$ ipython --no-banner

In [1]: import numpy as np

In [2]: np.set_printoptions(suppress=True, linewidth=100)

In [3]: def rd(a):
   ...:     return np.round(a, 2) + 0
   ...: 

In [4]: A2 = np.array([[-2, 2, 0, -2, -3, 0, -1],
   ...:     [-1, -2, -2, -3, -1, 3, 1],
   ...:     [2, -2, 3, -3, -1, -2, 0],
   ...:     [-1, 0, 2, 0, 0, 3, -1],
   ...:     [-1, 2, -1, -2, -2, -2, -2],
   ...:     [-3, 1, -1, 0, -1, -3, 1],
   ...:     [-2, -1, -1, 2, -3, 3, 0]])

In [5]: A2[-1] = A2[0]

In [6]: J = A2 + 0.1 * np.eye(7)

In [7]: J
Out[7]: 
array([[-1.9,  2. ,  0. , -2. , -3. ,  0. , -1. ],
       [-1. , -1.9, -2. , -3. , -1. ,  3. ,  1. ],
       [ 2. , -2. ,  3.1, -3. , -1. , -2. ,  0. ],
       [-1. ,  0. ,  2. ,  0.1,  0. ,  3. , -1. ],
       [-1. ,  2. , -1. , -2. , -1.9, -2. , -2. ],
       [-3. ,  1. , -1. ,  0. , -1. , -2.9,  1. ],
       [-2. ,  2. ,  0. , -2. , -3. ,  0. , -0.9]])

In [8]: cov = J.T @ J

In [9]: np.allclose(cov, cov.T)
Out[9]: True

In [10]: np.linalg.matrix_rank(cov)
Out[10]: np.int64(7)

In [11]: rd(np.linalg.svd(J, compute_uv=False) ** 2)
Out[11]: array([67.63, 35.67, 32.86, 17.4 ,  6.88,  1.23,  0.  ])

In [12]: np.diag(cov)
Out[12]: array([23.61, 20.61, 19.61, 30.01, 24.61, 34.41,  8.81])

In [13]: X = np.loadtxt("a.csv", delimiter=",")

In [14]: rd(X)
Out[14]: 
array([[ 0.09,  0.16, -0.22,  0.09,  0.02],
       [ 0.16,  0.29, -0.39,  0.16,  0.03],
       [-0.22, -0.39,  0.52, -0.22, -0.04],
       [ 0.09,  0.16, -0.22,  0.09,  0.02],
       [ 0.02,  0.03, -0.04,  0.02,  0.  ]])

In [15]: # rows 0 and 3 are equal

In [16]: proj = np.triu(np.array([[3, 3, 0, 0, 1],
    ...:     [1, 3, 3, 1, 2],
    ...:     [2, 2, 2, 2, 2],
    ...:     [2, 2, 2, 2, 3],
    ...:     [3, 0, 1, 0, 2]]), 1) + np.eye(5)

In [17]: A2 = proj @ X @ np.linalg.inv(proj)

In [18]: rd(np.trace(A2)), rd(np.trace(X))
Out[18]: (np.float64(1.0), np.float64(1.0))

In [19]: Uu, s, Vh = np.linalg.svd(X)

In [20]: V = Vh[:(s > 1e-8).sum()]

In [21]: rng = np.random.default_rng(244)

In [22]: x0 = X[4] + 2 * X[2] + rng.integers(2) * np.eye(5)[2]

In [23]: rd(x0)
Out[23]: array([-0.42, -0.75,  2.  , -0.42, -0.08])

In [24]: rd(np.linalg.norm(x0 - V.T @ V @ x0))
Out[24]: np.float64(0.69)

In [25]: np.abs(np.diag(np.linalg.qr(X)[1])) > 1e-9
Out[25]: array([ True, False, False, False, False])

In [26]: rd(np.trace(np.linalg.pinv(X) @ X))
Out[26]: np.float64(1.0)

In [27]: np.unique(X.round(6), axis=0).shape
Out[27]: (4, 5)

In [28]: np.allclose(X[:-1].T @ np.linalg.lstsq(X[:-1].T, X[-1])[0], X[-1])
Out[28]: True

In [29]: np.linalg.lstsq(X[:-1].T, X[-1])[2]
Out[29]: np.int32(1)

In [30]: M = np.loadtxt("data.csv", delimiter=",")

In [31]: M
Out[31]: 
array([[ 2.2 ,  0.2 ,  1.6 ,  0.1 ,  0.1 ,  1.3 , -0.4 ,  0.7 ],
       [-1.9 ,  0.6 , -0.6 , -1.1 , -1.  ,  1.5 ,  0.7 ,  0.  ],
       [-1.3 , -0.9 , -0.9 ,  0.7 ,  1.1 ,  0.6 , -1.  ,  1.8 ],
       [-0.47, -0.82,  1.37,  0.4 , -0.97,  0.86, -0.03,  0.2 ],
       [ 0.3 ,  1.3 , -2.3 , -0.5 , -0.2 ,  0.9 ,  0.1 ,  0.4 ],
       [ 0.7 , -1.6 , -0.6 , -0.5 ,  0.7 ,  0.3 , -0.4 ,  0.8 ],
       [ 1.  ,  0.  , -1.8 ,  0.  ,  0.1 ,  0.7 , -0.8 ,  0.1 ],
       [ 1.  , -1.3 ,  0.4 ,  0.4 , -0.1 , -0.8 , -1.  , -1.5 ],
       [-0.5 , -0.8 ,  1.4 ,  0.4 , -1.  ,  0.9 ,  0.  ,  0.2 ],
       [ 0.4 ,  0.3 ,  1.7 , -0.6 ,  0.5 , -0.1 , -1.2 ,  1.1 ]])

In [32]: proj = M @ np.linalg.solve(M.T @ M, M.T)

In [33]: np.allclose(proj @ proj, proj)
Out[33]: True

In [34]: rd(np.linalg.eigvalsh(proj))
Out[34]: array([0., 0., 1., 1., 1., 1., 1., 1., 1., 1.])

In [35]: rd(np.trace(proj))
Out[35]: np.float64(8.0)

In [36]: np.linalg.matrix_rank(np.eye(10) - proj)
Out[36]: np.int64(2)

In [37]: rd(proj @ M[:, 3])
Out[37]: array([ 0.1, -1.1,  0.7,  0.4, -0.5, -0.5,  0. ,  0.4,  0.4, -0.6])

In [38]: rd(np.diag(proj))
Out[38]: array([0.99, 1.  , 0.98, 0.5 , 0.64, 0.99, 0.54, 0.86, 0.5 , 1.  ])
